In [1]: import numpy as np

In [2]: np.set_printoptions(precision=1, suppress=True, linewidth=160, sign=" ")

In [3]: arr = np.load("x.npy")

In [4]: arr
Out[4]: 
array([[ 19,  10,  10,  11,  15,  10,  12,   4],
       [ 28,  19,  15,  11,  15,  17,  19,  12],
       [ 24,  13,  13,  14,  12,  18,  21,   6],
       [ 12,   8,   5,   4,   9,   5,   5,   6],
       [ 18,  16,  15,   5,   6,  12,  15,   8],
       [  7,   7,   8,   2,   3,   4,   6,   2],
       [  9,   6,   3,   3,   0,   9,   9,   6],
       [ 11,   5,   5,   7,   9,   6,   7,   2],
       [ 15,   6,   9,  12,   9,  12,  15,   0],
       [ 15,  10,  11,   8,   3,  14,  17,   4],
       [ 11,   8,   6,   4,   0,  11,  12,   6]])

In [5]: np.argsort(-np.linalg.norm(arr, axis=0).round(6), kind="stable")[:3]
Out[5]: array([ 0,  6,  5])

In [6]: np.linalg.matrix_rank(arr, rtol=0.1)
Out[6]: np.int64(3)

In [7]: [round(float(x), 1) for x in np.linalg.svd(arr, compute_uv=False)[:3]]
Out[7]: [101.9, 16.3, 13.4]

In [8]: Uu, s, Vt = np.linalg.svd(arr)

In [9]: s.round(1) + 0
Out[9]: array([ 101.9,   16.3,   13.4,    7.6,    0. ,    0. ,    0. ,    0. ])

In [10]: out = Uu[:, :4] @ np.diag(s[:4]) @ Vt[:4]

In [11]: round(np.abs(arr - out).max(), 1)
Out[11]: np.float64(0.0)

In [12]: np.linalg.matrix_rank(out)
Out[12]: np.int64(4)

In [13]: np.linalg.matrix_rank(arr, rtol=0.05)
Out[13]: np.int64(4)

In [14]: out.round(1) + 0
Out[14]: 
array([[ 19.,  10.,  10.,  11.,  15.,  10.,  12.,   4.],
       [ 28.,  19.,  15.,  11.,  15.,  17.,  19.,  12.],
       [ 24.,  13.,  13.,  14.,  12.,  18.,  21.,   6.],
       [ 12.,   8.,   5.,   4.,   9.,   5.,   5.,   6.],
       [ 18.,  16.,  15.,   5.,   6.,  12.,  15.,   8.],
       [  7.,   7.,   8.,   2.,   3.,   4.,   6.,   2.],
       [  9.,   6.,   3.,   3.,   0.,   9.,   9.,   6.],
       [ 11.,   5.,   5.,   7.,   9.,   6.,   7.,   2.],
       [ 15.,   6.,   9.,  12.,   9.,  12.,  15.,   0.],
       [ 15.,  10.,  11.,   8.,   3.,  14.,  17.,   4.],
       [ 11.,   8.,   6.,   4.,   0.,  11.,  12.,   6.]])

In [15]: np.round(np.linalg.norm(arr - out, 2), 1), round(s[4], 1)
Out[15]: (np.float64(0.0), np.float64(0.0))

In [16]: r0, v = arr[8], arr[9]

In [17]: r0 @ r0
Out[17]: np.int64(936)

In [18]: r0 @ v
Out[18]: np.int64(930)

In [19]: pr = (r0 @ v) / (r0 @ r0) * r0

In [20]: pr
Out[20]: array([ 14.9,   6. ,   8.9,  11.9,   8.9,  11.9,  14.9,   0. ])

In [21]: np.linalg.matrix_rank(np.outer(r0, v))
Out[21]: np.int64(1)

In [22]: np.round((v - pr) @ r0, 1)
Out[22]: np.float64(-0.0)

In [23]: v - pr
Out[23]: array([ 0.1,  4. ,  2.1, -3.9, -5.9,  2.1,  2.1,  4. ])

In [24]: np.outer(r0, v)
Out[24]: 
array([[ 225,  150,  165,  120,   45,  210,  255,   60],
       [  90,   60,   66,   48,   18,   84,  102,   24],
       [ 135,   90,   99,   72,   27,  126,  153,   36],
       [ 180,  120,  132,   96,   36,  168,  204,   48],
       [ 135,   90,   99,   72,   27,  126,  153,   36],
       [ 180,  120,  132,   96,   36,  168,  204,   48],
       [ 225,  150,  165,  120,   45,  210,  255,   60],
       [   0,    0,    0,    0,    0,    0,    0,    0]])
